$ python3 -q
>>> import numpy as np
>>> np.set_printoptions(suppress=True, linewidth=120)
>>> arr = np.array([[0.8, -0.1, -0.3, 0.0],
...     [-1.2, -2.4, 0.1, 0.4],
...     [0.8, -0.7, -1.0, 0.4],
...     [0.6, 0.4, -0.3, -0.9],
...     [0.7, -0.1, -0.2, -1.3],
...     [0.3, 0.8, -1.5, 0.9],
...     [0.0, -1.0, 1.1, 0.9],
...     [-0.3, -0.6, 0.6, -0.6],
...     [-2.6, 0.8, -0.3, -2.3],
...     [-0.5, 0.5, -1.7, 1.0],
...     [-1.4, 1.0, 0.1, 1.6],
...     [-0.4, -1.0, -1.1, 1.4],
...     [0.6, 0.3, 0.2, -3.2],
...     [1.1, 0.0, -1.0, -1.5],
...     [0.3, -0.9, 0.7, 0.9],
...     [-0.6, 1.0, -1.1, 0.0],
...     [-0.4, 0.3, 0.2, -1.0],
...     [-1.2, 2.1, -0.4, 1.1],
...     [0.4, -0.3, -0.8, -0.2],
...     [-0.3, 0.5, 1.4, 0.2],
...     [-0.1, 1.5, -0.2, 0.8],
...     [0.2, 0.6, -0.2, 1.4],
...     [0.2, 1.1, 0.1, -1.2],
...     [0.6, 2.2, -1.1, -0.5]])
>>> arr[23] *= 10
>>> print(arr)
[[  0.8  -0.1  -0.3   0. ]
 [ -1.2  -2.4   0.1   0.4]
 [  0.8  -0.7  -1.    0.4]
 [  0.6   0.4  -0.3  -0.9]
 [  0.7  -0.1  -0.2  -1.3]
 [  0.3   0.8  -1.5   0.9]
 [  0.   -1.    1.1   0.9]
 [ -0.3  -0.6   0.6  -0.6]
 [ -2.6   0.8  -0.3  -2.3]
 [ -0.5   0.5  -1.7   1. ]
 [ -1.4   1.    0.1   1.6]
 [ -0.4  -1.   -1.1   1.4]
 [  0.6   0.3   0.2  -3.2]
 [  1.1   0.   -1.   -1.5]
 [  0.3  -0.9   0.7   0.9]
 [ -0.6   1.   -1.1   0. ]
 [ -0.4   0.3   0.2  -1. ]
 [ -1.2   2.1  -0.4   1.1]
 [  0.4  -0.3  -0.8  -0.2]
 [ -0.3   0.5   1.4   0.2]
 [ -0.1   1.5  -0.2   0.8]
 [  0.2   0.6  -0.2   1.4]
 [  0.2   1.1   0.1  -1.2]
 [  6.   22.  -11.   -5. ]]
>>> # row 23 is much longer than the rest
>>> basis = arr[[12, 3]].astype(float)
>>> for _ in range(3):
...     lab = np.linalg.norm(arr[:, None] - basis, axis=-1).argmin(axis=1)
...     basis = np.array([arr[lab == j].mean(axis=0) for j in range(2)])
... 
>>> print(lab)
[1 1 1 1 1 1 1 1 0 1 1 1 0 1 1 1 1 1 1 1 1 1 1 1]
>>> print(np.abs(basis[1] - basis[0]).argmax())
3
>>> print(np.bincount(lab))
[ 2 22]
>>> print(np.round(basis[1] - basis[0], 2))
[ 1.23  0.57 -0.7   2.72]
>>> print(basis.round(2))
[[-1.    0.55 -0.05 -2.75]
 [ 0.23  1.12 -0.75 -0.03]]
